In [1]: import numpy as np

In [2]: np.set_printoptions(precision=1, suppress=True, linewidth=160)

In [3]: E = np.loadtxt("run9.csv", delimiter=",")

In [4]: print(E)
[[ 4.  2. -4.  2.]
 [ 2.  5.  2. -1.]
 [-4.  2.  8. -4.]
 [ 2. -1. -4.  2.]]

In [5]: ev, evecs = np.linalg.eigh(E)

In [6]: vec = np.array([0, 1, 1, 1])

In [7]: vec @ E @ vec / (vec @ vec), round(float(ev[0]), 1), round(float(ev[-1]), 1)
Out[7]: (np.float64(3.0), 0.0, 12.5)

In [8]: print(evecs * np.maximum(ev, 0) @ evecs.T)
[[ 4.  2. -4.  2.]
 [ 2.  5.  2. -1.]
 [-4.  2.  8. -4.]
 [ 2. -1. -4.  2.]]

In [9]: np.round(np.linalg.eigvalsh(E[1:, 1:]), 1) + 0
Out[9]: array([ 0. ,  4.1, 10.9])

In [10]: vec @ E @ vec
Out[10]: np.float64(9.0)

In [11]: data = np.load("data.npy")

In [12]: data
Out[12]: 
array([[-12. ,  23.1,  -0.1],
       [-12.3, -18.1,  14.8],
       [ 21.4,  -6.5, -15.3],
       [ 14.5, -14.3,  -6.8],
       [-16.5, -17. ,  34.1],
       [ -6.4,  12.1,  29.2],
       [  4.1,  10.3,   8.8],
       [ 14.3,   8.8,  -6.4],
       [ 10.6,   1.5,  24.3],
       [-26.3,  21.8,  -8.6],
       [ 10.3,  -2.5, -22. ]])

In [13]: rng = np.random.default_rng(49)

In [14]: labels = rng.permutation(3)

In [15]: out = data[:, labels] * rng.choice([-1, 1], 3)

In [16]: out
Out[16]: 
array([[ -0.1,  23.1,  12. ],
       [ 14.8, -18.1,  12.3],
       [-15.3,  -6.5, -21.4],
       [ -6.8, -14.3, -14.5],
       [ 34.1, -17. ,  16.5],
       [ 29.2,  12.1,   6.4],
       [  8.8,  10.3,  -4.1],
       [ -6.4,   8.8, -14.3],
       [ 24.3,   1.5, -10.6],
       [ -8.6,  21.8,  26.3],
       [-22. ,  -2.5, -10.3]])

In [17]: Uu, _, Vh = np.linalg.svd(data.T @ out)

In [18]: np.round(Uu @ Vh, 1) + 0
Out[18]: 
array([[ 0.,  0., -1.],
       [ 0.,  1.,  0.],
       [ 1.,  0.,  0.]])

In [19]: vec = np.array([3, 2, 3])

In [20]: y = out @ vec

In [21]: y
Out[21]: array([  81.9,   45.1, -123.1,  -92.5,  117.8,  131. ,   34.7,  -44.5,   44.1,   96.7, -101.9])

In [22]: y = y + 0.3 * rng.normal(size=11)

In [23]: y
Out[23]: array([  81.4,   45.1, -123.1,  -92.7,  117.3,  131. ,   34.1,  -44.6,   44.1,   97.4, -101.6])

In [24]: coef, *_ = np.linalg.lstsq(out, y)

In [25]: coef
Out[25]: array([3., 2., 3.])

In [26]: np.round(np.linalg.norm(y - out @ coef), 1)
Out[26]: np.float64(1.0)

In [27]: dist = np.linalg.norm(data[:, None] - data[None], axis=-1)

In [28]: print(np.flatnonzero(dist[7] < dist.mean() / 2))
[7]

In [29]: np.linalg.matrix_rank(dist ** 2)
Out[29]: np.int64(5)

In [30]: np.linalg.norm(data - data.mean(axis=0), axis=1)
Out[30]: array([25. , 25.5, 30.3, 24.4, 38.6, 27.4, 10.3, 19.3, 22.2, 35.8, 28.9])

In [31]: print(dist[7].round(6).argsort(kind="stable")[:4])
[ 7  6  2 10]

In [32]: np.unravel_index(dist.round(6).argmax(), dist.shape)
Out[32]: (np.int64(4), np.int64(10))

In [33]: dist.mean(axis=1).argmax()
Out[33]: np.int64(4)

In [34]: dist[7]
Out[34]: array([30.6, 43.4, 19.1, 23.1, 57. , 41.3, 18.4,  0. , 31.8, 42.7, 19.7])

In [35]: (dist + 1e9 * np.eye(11)).round(6).argmin(axis=1)
Out[35]: array([9, 4, 3, 2, 1, 8, 7, 6, 6, 0, 2])

In [36]: print(np.linalg.norm(data, axis=1))
[26.  26.4 27.1 21.5 41.5 32.2 14.2 18.  26.6 35.2 24.4]

In [37]: dist[:5, :5]
Out[37]: 
array([[ 0. , 43.8, 47.1, 46.3, 52.9],
       [43.8,  0. , 46.7, 34.6, 19.8],
       [47.1, 46.7,  0. , 13.4, 63.1],
       [46.3, 34.6, 13.4,  0. , 51.4],
       [52.9, 19.8, 63.1, 51.4,  0. ]])

In [38]: W0 = np.load("a.npy")

In [39]: print(W0)
[[ 30.  -5. -10.  20.]
 [ -5.   6.   2.  -4.]
 [-10.   2.   9.  -8.]
 [ 20.  -4.  -8.  21.]]

In [40]: Lm = np.linalg.cholesky(W0)

In [41]: np.round(np.prod(np.diag(Lm)) ** 2, 1), round(float(np.linalg.det(W0)), 1)
Out[41]: (np.float64(6375.0), 6375.0)

In [42]: np.diag(Lm) ** 2
Out[42]: array([30. ,  5.2,  5.6,  7.3])

In [43]: vec = np.ones(4)

In [44]: for _ in range(6):
    ...:     vec = W0 @ vec
    ...:     vec /= np.linalg.norm(vec)
    ...:     print(round(vec @ W0 @ vec, 1))
    ...: 
49.3
51.0
51.0
51.0
51.0
51.0

In [45]: vec
Out[45]: array([ 0.7, -0.1, -0.3,  0.6])

In [46]: q = W0.astype(float).copy()

In [47]: for j in range(4):
    ...:     q[:, j] -= q[:, :j] @ (q[:, :j].T @ q[:, j])
    ...:     q[:, j] /= np.linalg.norm(q[:, j])
    ...: 

In [48]: q.round(1) + 0
Out[48]: 
array([[ 0.8,  0.2,  0.3, -0.5],
       [-0.1,  1. , -0.1,  0.1],
       [-0.3,  0. ,  0.9,  0.2],
       [ 0.5,  0. ,  0. ,  0.8]])

In [49]: vec = np.array([-1, 1, 2, 1])

In [50]: np.round(np.linalg.inv(q), 1) + 0
Out[50]: 
array([[ 0.8, -0.1, -0.3,  0.5],
       [ 0.2,  1. ,  0. ,  0. ],
       [ 0.3, -0.1,  0.9,  0. ],
       [-0.5,  0.1,  0.2,  0.8]])

In [51]: [p for p in range(1, 25) if np.allclose(np.linalg.matrix_power(q, p), np.eye(4))]
Out[51]: []

In [52]: q.T @ (q @ vec)
Out[52]: array([-1.,  1.,  2.,  1.])

In [53]: np.sort(np.abs(np.degrees(np.angle(np.linalg.eigvals(q)))))
Out[53]: array([ 1.7,  1.7, 38.2, 38.2])

In [54]: F = np.load("case18.npy")

In [55]: F
Out[55]: 
array([[ -7.5, -29.2,   0. ],
       [ -7.3, -27.7,   0. ],
       [ -5.2, -15.2,   0. ],
       [ -4. ,  -8.8,   0. ],
       [ -3.8,  -7.6,   0. ],
       [ -3.6,  -6.6,   0. ],
       [ -3.4,  -5.7,   0. ],
       [ -2.6,  -2.4,   0. ],
       [ -1.8,  -0.8,   0. ],
       [  0.4,   0. ,   0. ],
       [  0.8,   0. ,   0. ],
       [  1.3,   0.1,   0. ],
       [  4. ,   1.3,   0. ],
       [  4.4,   1.6,   0. ],
       [  5.5,   2.5,   0. ],
       [  7. ,   4.1,   0. ],
       [  7.3,   4.3,   0. ],
       [  7.5,   4.6,   0. ],
       [  9.4,   6.9,   0. ],
       [  9.7,   7.3,   0. ],
       [ 13.6,  13. ,   0. ],
       [ 14.4,  14.3,   0. ],
       [ 18.2,  21. ,   0. ]])

In [56]: f = np.array([1, 3, 0])

In [57]: print(np.convolve(F[14], f))
[ 5.5 19.   7.5  0.   0. ]

In [58]: def softmax(z):
    ...:     e = np.exp(z - z.max(axis=-1, keepdims=True))
    ...:     return e / e.sum(axis=-1, keepdims=True)
    ...: 

In [59]: np.round(softmax(F[17]), 1) + 0
Out[59]: array([0.9, 0.1, 0. ])

In [60]: scores = F @ F.T / np.sqrt(3)

In [61]: print(softmax(scores)[17] @ F)
[18.2 21.   0. ]

In [62]: softmax(scores).round(6).argmax(axis=1)
Out[62]: array([ 0,  0,  0,  0,  0,  0,  0,  0,  0, 22, 22, 22, 22, 22, 22, 22, 22, 22, 22, 22, 22, 22, 22])

In [63]: Uu, s, Vh = np.linalg.svd(F)

In [64]: evecs = Vh[:(s > 1e-8).sum()]

In [65]: vec = F[21] + -3 * F[14] + rng.integers(2) * np.eye(3)[0]

In [66]: vec
Out[66]: array([-2.1,  6.8,  0. ])

In [67]: np.diag(evecs.T @ evecs)
Out[67]: array([1., 1., 0.])

In [68]: np.linalg.matrix_rank(np.vstack([F, vec]))
Out[68]: np.int64(2)

In [69]: np.round(evecs.T @ evecs, 1) + 0
Out[69]: 
array([[1., 0., 0.],
       [0., 1., 0.],
       [0., 0., 0.]])

In [70]: round(float(np.linalg.norm(vec - evecs.T @ evecs @ vec)), 1)
Out[70]: 0.0

In [71]: print(np.abs(np.diag(np.linalg.qr(F)[1])) > 1e-9)
[ True  True False]

In [72]: np.round(F @ np.linalg.pinv(F) @ F, 1) + 0
Out[72]: 
array([[ -7.5, -29.2,   0. ],
       [ -7.3, -27.7,   0. ],
       [ -5.2, -15.2,   0. ],
       [ -4. ,  -8.8,   0. ],
       [ -3.8,  -7.6,   0. ],
       [ -3.6,  -6.6,   0. ],
       [ -3.4,  -5.7,   0. ],
       [ -2.6,  -2.4,   0. ],
       [ -1.8,  -0.8,   0. ],
       [  0.4,   0. ,   0. ],
       [  0.8,   0. ,   0. ],
       [  1.3,   0.1,   0. ],
       [  4. ,   1.3,   0. ],
       [  4.4,   1.6,   0. ],
       [  5.5,   2.5,   0. ],
       [  7. ,   4.1,   0. ],
       [  7.3,   4.3,   0. ],
       [  7.5,   4.6,   0. ],
       [  9.4,   6.9,   0. ],
       [  9.7,   7.3,   0. ],
       [ 13.6,  13. ,   0. ],
       [ 14.4,  14.3,   0. ],
       [ 18.2,  21. ,   0. ]])

In [73]: print(np.unique(F.round(6), axis=0).shape)
(23, 3)

In [74]: out = F / np.linalg.norm(F, axis=1, keepdims=True)

In [75]: C2 = out @ out.T

In [76]: print((C2 - 2 * np.eye(23)).round(6).argmax(axis=1))
[ 1  0  1  4  5  4  5  6  7 10  9  9 13 12 13 16 15 16 19 18 21 20 21]

In [77]: np.linalg.norm(out, axis=1)
Out[77]: array([1., 1., 1., 1., 1., 1., 1., 1., 1., 1., 1., 1., 1., 1., 1., 1., 1., 1., 1., 1., 1., 1., 1.])

In [78]: J = np.loadtxt("dump.csv", delimiter=",")

In [79]: J
Out[79]: 
array([[0., 1., 0., 1.],
       [1., 0., 0., 1.],
       [0., 0., 0., 0.],
       [1., 1., 0., 0.]])

In [80]: J.sum(axis=0)
Out[80]: array([2., 2., 0., 2.])

In [81]: Lm = np.diag(J.sum(axis=1)) - J

In [82]: round(np.linalg.det(Lm[1:, 1:]))
Out[82]: 0

In [83]: np.round(np.linalg.eigvalsh(Lm), 1) + 0
Out[83]: array([0., 0., 3., 3.])
